>>> import numpy as np
>>> np.set_printoptions(suppress=True, linewidth=120)
>>> A = np.load("w.npy")
>>> A.round(2)
array([[-0.98, -0.18,  0.07],
       [ 0.2 , -0.92,  0.35],
       [ 0.  ,  0.35,  0.94]])
>>> x0 = np.array([1, 1, 2])
>>> h1 = np.maximum(A @ x0, 0)
>>> h1.round(2)
array([0.  , 0.  , 2.22])
>>> np.flatnonzero(h1 > 1e-9)
array([2])
>>> np.round(A * (h1 > 1e-9)[:, None], 2)
array([[-0.  , -0.  ,  0.  ],
       [ 0.  , -0.  ,  0.  ],
       [ 0.  ,  0.35,  0.94]])
>>> np.round(np.tanh(A @ x0), 2)
array([-0.77, -0.03,  0.98])
>>> np.round(A.T @ h1, 2)
array([0.  , 0.79, 2.08])
>>> np.round(np.maximum(A @ x0, 0) - np.maximum(-A @ x0, 0), 2)
array([-1.03, -0.03,  2.22])
>>> W0 = np.array([[-3, 2, 0, 0, 0, 0],
...     [-5, -2, 0, 0, 0, 0],
...     [-5, -3, 0, 0, 0, 0],
...     [0, 0, -3, 2, 0, 0],
...     [0, 0, -5, -2, 0, 0],
...     [0, 0, -5, -3, 0, 0],
...     [0, 0, 0, 0, -3, 2],
...     [0, 0, 0, 0, -5, -2],
...     [0, 0, 0, 0, -5, -3]])
>>> G = W0.T @ W0
>>> np.diag(G)
array([59, 17, 59, 17, 59, 17])
>>> G
array([[59, 19,  0,  0,  0,  0],
       [19, 17,  0,  0,  0,  0],
       [ 0,  0, 59, 19,  0,  0],
       [ 0,  0, 19, 17,  0,  0],
       [ 0,  0,  0,  0, 59, 19],
       [ 0,  0,  0,  0, 19, 17]])
>>> B = np.array([[2, -6, -5], [0, 3, -3], [2, 2, 3]])
>>> X = B - B.T
>>> X
array([[ 0, -6, -7],
       [ 6,  0, -5],
       [ 7,  5,  0]])
>>> # looks like rank 2
>>> left, sig, Vt = np.linalg.svd(X, full_matrices=False)
>>> np.round(Vt @ Vt.T, 2) + 0
array([[1., 0., 0.],
       [0., 1., 0.],
       [0., 0., 1.]])
>>> left.shape, sig.shape, Vt.shape
((3, 3), (3,), (3, 3))
>>> round(float(np.sqrt((sig ** 2).sum())), 2), round(np.linalg.norm(X), 2)
(14.83, np.float64(14.83))
>>> np.round(np.cumsum(sig ** 2) / np.sum(sig ** 2), 2)
array([0.5, 1. , 1. ])
>>> np.round(left.T @ X @ Vt.T, 2) + 0
array([[10.49,  0.  ,  0.  ],
       [ 0.  , 10.49,  0.  ],
       [ 0.  ,  0.  ,  0.  ]])
>>> np.round(left.T @ left, 2) + 0
array([[1., 0., 0.],
       [0., 1., 0.],
       [0., 0., 1.]])
>>> G = X.T @ X
>>> np.round(np.linalg.svd(X, compute_uv=False) ** 2, 2) + 0
array([110., 110.,   0.])
>>> np.diag(G)
array([85, 61, 74])
>>> (X @ X.T).shape
(3, 3)
>>> J = np.loadtxt("m.csv", delimiter=",")
>>> J
array([[ 0.08,  1.02, -1.17],
       [-1.23,  0.83,  1.  ],
       [ 1.23, -0.5 , -1.09],
       [ 1.69,  0.04, -0.64]])
>>> x0 = np.array([2, -5, 1])
>>> rhs = J @ x0
>>> coef, lr = np.zeros(3), 1 / np.linalg.norm(J, 2) ** 2
>>> for i in range(300):
...     coef -= lr * J.T @ (J @ coef - rhs)
...     if i % 50 == 0: print(i, round(np.linalg.norm(J @ coef - rhs), 2))
... 
0 5.74
50 0.03
100 0.0
150 0.0
200 0.0
250 0.0
>>> round(np.linalg.cond(J), 2)
np.float64(4.03)
>>> coef.round(2)
array([ 2., -5.,  1.])
>>> B = np.c_[J[:, :2] @ np.array([[-2, -4], [-3, -4]]), np.array([-1, -1, 3, 5])]
>>> B.round(2)
array([[-3.22, -4.4 , -1.  ],
       [-0.03,  1.6 , -1.  ],
       [-0.96, -2.92,  3.  ],
       [-3.5 , -6.92,  5.  ]])
>>> np.linalg.matrix_rank(np.c_[J, B])
np.int64(4)
>>> np.round(np.linalg.norm(np.linalg.qr(J)[0].T @ B, axis=0) ** 2 / ((B ** 2).sum(axis=0) + 1e-12), 2)
array([1.  , 1.  , 0.95])
>>> left, sig, Vt = np.linalg.svd(B, full_matrices=False)
>>> np.allclose(left * sig @ Vt, B)
True
>>> left.shape, sig.shape, Vt.shape
((4, 3), (3,), (3, 3))
>>> np.round(np.cumsum(sig ** 2) / np.sum(sig ** 2), 2)
array([0.89, 1.  , 1.  ])
>>> Q = J.astype(float).copy()
>>> for j in range(3):
...     Q[:, j] -= Q[:, :j] @ (Q[:, :j].T @ Q[:, j])
...     Q[:, j] /= np.linalg.norm(Q[:, j])
... 
>>> Q.round(2)
array([[ 0.03,  0.82, -0.56],
       [-0.51,  0.41,  0.43],
       [ 0.51, -0.15, -0.37],
       [ 0.7 ,  0.37,  0.61]])
>>> np.round(Q.T @ J, 2) + 0
array([[ 2.43, -0.61, -1.54],
       [ 0.  ,  1.27, -0.62],
       [ 0.  ,  0.  ,  1.09]])
>>> E = np.array([[32.0, 42.74, -52.86],
...     [15.29, 20.94, -27.18],
...     [-45.33, -53.82, 58.33]])
>>> E
array([[ 32.  ,  42.74, -52.86],
       [ 15.29,  20.94, -27.18],
       [-45.33, -53.82,  58.33]])
>>> rng = np.random.default_rng(169371)
>>> z = rng.permutation(3)
>>> z
array([1, 2, 0])
>>> B = E[z][:, z]
>>> round(np.linalg.det(B), 2), round(np.linalg.det(E[z]), 2)
(np.float64(139.24), np.float64(139.24))
>>> B
array([[ 20.94, -27.18,  15.29],
       [-53.82,  58.33, -45.33],
       [ 42.74, -52.86,  32.  ]])
>>> np.round(np.sort(np.abs(np.linalg.eigvals(B))), 2)
array([  0.19,   6.23, 117.69])
>>> x0 = np.array([4, -4, -1])
>>> rhs = E @ x0
>>> rhs.round(2)
array([  9.9 ,   4.58, -24.37])
>>> np.round(np.linalg.solve(E.T, E[0]), 2) + 0
array([1., 0., 0.])
>>> np.round(np.linalg.solve(E, rhs), 2)
array([ 4., -4., -1.])
>>> x0 = np.array([3, 3, 0])
>>> np.round(np.einsum("ij,j->i", E, x0), 2)
array([ 224.22,  108.69, -297.45])
>>> np.round(E * x0, 2)
array([[  96.  ,  128.22,   -0.  ],
       [  45.87,   62.82,   -0.  ],
       [-135.99, -161.46,    0.  ]])
>>> np.round(E @ x0, 2)
array([ 224.22,  108.69, -297.45])
>>> r0 = np.array([0, 1, 1, 2, 1, 1])
>>> F = np.array([np.roll(r0, i) for i in range(6)])
>>> F
array([[0, 1, 1, 2, 1, 1],
       [1, 0, 1, 1, 2, 1],
       [1, 1, 0, 1, 1, 2],
       [2, 1, 1, 0, 1, 1],
       [1, 2, 1, 1, 0, 1],
       [1, 1, 2, 1, 1, 0]])
>>> # symmetric, so the eigenvalues are real
>>> np.abs(np.diag(np.linalg.qr(F)[1])) > 1e-9
array([ True,  True,  True,  True, False, False])
>>> left, sig = np.linalg.svd(F)
Traceback (most recent call last):
  File "<python-input-74>", line 1, in <module>
    left, sig = np.linalg.svd(F)
    ^^^^^^^^^
ValueError: too many values to unpack (expected 2)
>>> left, sig, Vt = np.linalg.svd(F, full_matrices=False)
>>> (sig > 1e-8).sum()
np.int64(4)
>>> left.shape, sig.shape, Vt.shape
((6, 6), (6,), (6, 6))
>>> np.all(np.linalg.eigvalsh(F) > 0)
np.False_
>>> [round(float(np.linalg.det(F[:i, :i])), 2) + 0 for i in range(1, 7)]
[0.0, -1.0, 2.0, -4.0, 0.0, 0.0]
>>> proj = J @ np.linalg.solve(J.T @ J, J.T)
>>> np.round(proj @ J[:, 1], 2)
array([ 1.02,  0.83, -0.5 ,  0.04])
>>> np.round((np.eye(4) - proj) @ J, 2) + 0
array([[0., 0., 0.],
       [0., 0., 0.],
       [0., 0., 0.],
       [0., 0., 0.]])
>>> z = rng.permutation(6)
>>> z
array([4, 1, 0, 2, 5, 3])
>>> B = F[z][:, z]
>>> round(np.linalg.det(B), 2), round(float(np.linalg.det(F[z])), 2)
(np.float64(0.0), 0.0)
>>> np.diag(B)
array([0, 0, 0, 0, 0, 0])
>>> np.round(np.sort(np.abs(np.linalg.eigvals(B))), 2) + 0
array([0., 0., 2., 2., 2., 6.])
>>> m1 = np.load("layer7.npy")
>>> m1
array([[0, 3, 6],
       [3, 6, 3],
       [6, 3, 6]])
>>> # symmetric
>>> z = rng.permutation(3)
>>> z
array([1, 0, 2])
>>> B = m1[z][:, z]
>>> round(float(np.linalg.det(B)), 2), round(np.linalg.det(m1[z]), 2)
(-162.0, np.float64(162.0))
>>> np.diag(B)
array([6, 0, 6])
>>> np.allclose(B, m1)
False
>>> np.round(np.sort(np.abs(np.linalg.eigvals(B))), 2)
array([ 3.42,  3.82, 12.4 ])
>>> B = np.array([[3, 3], [3, 5]])
>>> W2 = np.kron(B, m1)
>>> round(float(np.linalg.norm(W2, 2)), 2), round(float(np.linalg.norm(B, 2) * np.linalg.norm(m1, 2)), 2)
(88.8, 88.8)
>>> W2
array([[ 0,  9, 18,  0,  9, 18],
       [ 9, 18,  9,  9, 18,  9],
       [18,  9, 18, 18,  9, 18],
       [ 0,  9, 18,  0, 15, 30],
       [ 9, 18,  9, 15, 30, 15],
       [18,  9, 18, 30, 15, 30]])
>>> W2.shape
(6, 6)
>>> z = rng.permutation(3)
>>> B = m1[:, z] * rng.choice([-1, 1], 3)
>>> B
array([[ 6,  0,  3],
       [ 3, -3,  6],
       [ 6, -6,  3]])
>>> left, _, Vt = np.linalg.svd(m1.T @ B)
>>> np.round(left @ Vt, 2) + 0
array([[ 0., -1.,  0.],
       [ 0.,  0.,  1.],
       [ 1.,  0.,  0.]])
>>> ev, vecs = np.linalg.eig(m1)
>>> np.round(np.sort(np.linalg.eigvals(m1 @ m1)), 2)
array([ 11.71,  14.59, 153.71])
>>> ev.round(2)
array([12.4 , -3.82,  3.42])
>>> np.round(m1 @ vecs[:, 0] - ev[0] * vecs[:, 0], 2) + 0
array([0., 0., 0.])
>>> K = np.array([[-1, 5, -2, 5, -5, -9],
...     [9, 0, 0, 6, -5, 5],
...     [-1, -3, 5, -2, -2, -4],
...     [-7, -8, 1, -2, 1, 2],
...     [-8, 1, -4, -2, 1, 7],
...     [-9, -9, 1, 7, 0, 9]])
>>> B = K / np.linalg.norm(K, axis=1, keepdims=True)
>>> G = B @ B.T
>>> np.argwhere(np.triu(np.abs(G) > 0.95, 1))
array([], shape=(0, 2), dtype=int64)
>>> round(np.degrees(np.arccos(np.clip(G[1, 5], -1, 1))), 2)
np.float64(88.45)
>>> (G - 2 * np.eye(6)).round(6).argmax(axis=1)
array([2, 5, 3, 5, 5, 3])
>>> (np.abs(G) > 0.9).astype(int)
array([[1, 0, 0, 0, 0, 0],
       [0, 1, 0, 0, 0, 0],
       [0, 0, 1, 0, 0, 0],
       [0, 0, 0, 1, 0, 0],
       [0, 0, 0, 0, 1, 0],
       [0, 0, 0, 0, 0, 1]])
>>> G.round(2)
array([[ 1.  ,  0.01,  0.12, -0.48, -0.39, -0.39],
       [ 0.01,  1.  , -0.31, -0.49, -0.36,  0.03],
       [ 0.12, -0.31,  1.  ,  0.35, -0.46, -0.07],
       [-0.48, -0.49,  0.35,  1.  ,  0.49,  0.74],
       [-0.39, -0.36, -0.46,  0.49,  1.  ,  0.54],
       [-0.39,  0.03, -0.07,  0.74,  0.54,  1.  ]])
>>> round(np.linalg.norm(G, 1), 2), round(np.linalg.norm(G, np.inf), 2)
(np.float64(3.55), np.float64(3.55))
>>> np.round(np.linalg.norm(G, axis=0), 2)
array([1.24, 1.21, 1.21, 1.54, 1.42, 1.41])
>>> round(np.linalg.norm(G, 2), 2)
np.float64(2.65)
>>> np.linalg.norm(G, axis=1).argmax()
np.int64(3)
>>> np.round(np.linalg.norm(G, axis=1), 2)
array([1.24, 1.21, 1.21, 1.54, 1.42, 1.41])
>>> K.sum(axis=0)
array([-17, -14,   1,  12, -10,  10])
>>> np.round(K.mean(axis=0), 2)
array([-2.83, -2.33,  0.17,  2.  , -1.67,  1.67])
>>> np.count_nonzero(K)
np.int64(33)
>>> np.abs(K).max()
np.int64(9)
>>> np.unravel_index(np.abs(K).argmax(), K.shape)
(np.int64(0), np.int64(5))
>>> K.sum(axis=1)
array([ -7,  15,  -7, -13,  -5,  -1])
>>> K[6]
Traceback (most recent call last):
  File "<python-input-132>", line 1, in <module>
    K[6]
    ~^^^
IndexError: index 6 is out of bounds for axis 0 with size 6
>>> K - K[0]
array([[  0,   0,   0,   0,   0,   0],
       [ 10,  -5,   2,   1,   0,  14],
       [  0,  -8,   7,  -7,   3,   5],
       [ -6, -13,   3,  -7,   6,  11],
       [ -7,  -4,  -2,  -7,   6,  16],
       [ -8, -14,   3,   2,   5,  18]])
>>> round(float(np.linalg.norm(K) ** 2 / np.linalg.norm(K, 2) ** 2), 2)
1.96
>>> np.round(np.linalg.norm(K, axis=1), 2)
array([12.69, 12.92,  7.68, 11.09, 11.62, 17.12])
>>> round(float(np.linalg.norm(K[5] - K[4])), 2)
14.56
>>> round(float(np.linalg.norm(K[5], 1)), 2), np.round(np.linalg.norm(K[5], np.inf), 2)
(35.0, np.float64(9.0))
>>> Q, vecs = np.linalg.qr(K[:, :1])[0], np.linalg.qr(K[:, 1:])[0]
>>> sig = np.linalg.svd(Q.T @ vecs, compute_uv=False)
>>> (sig > 0.9).sum()
np.int64(0)
>>> sig.round(2)
array([0.85])
>>> np.round(np.degrees(np.arccos(sig.clip(0, 1))), 2)
array([32.29])
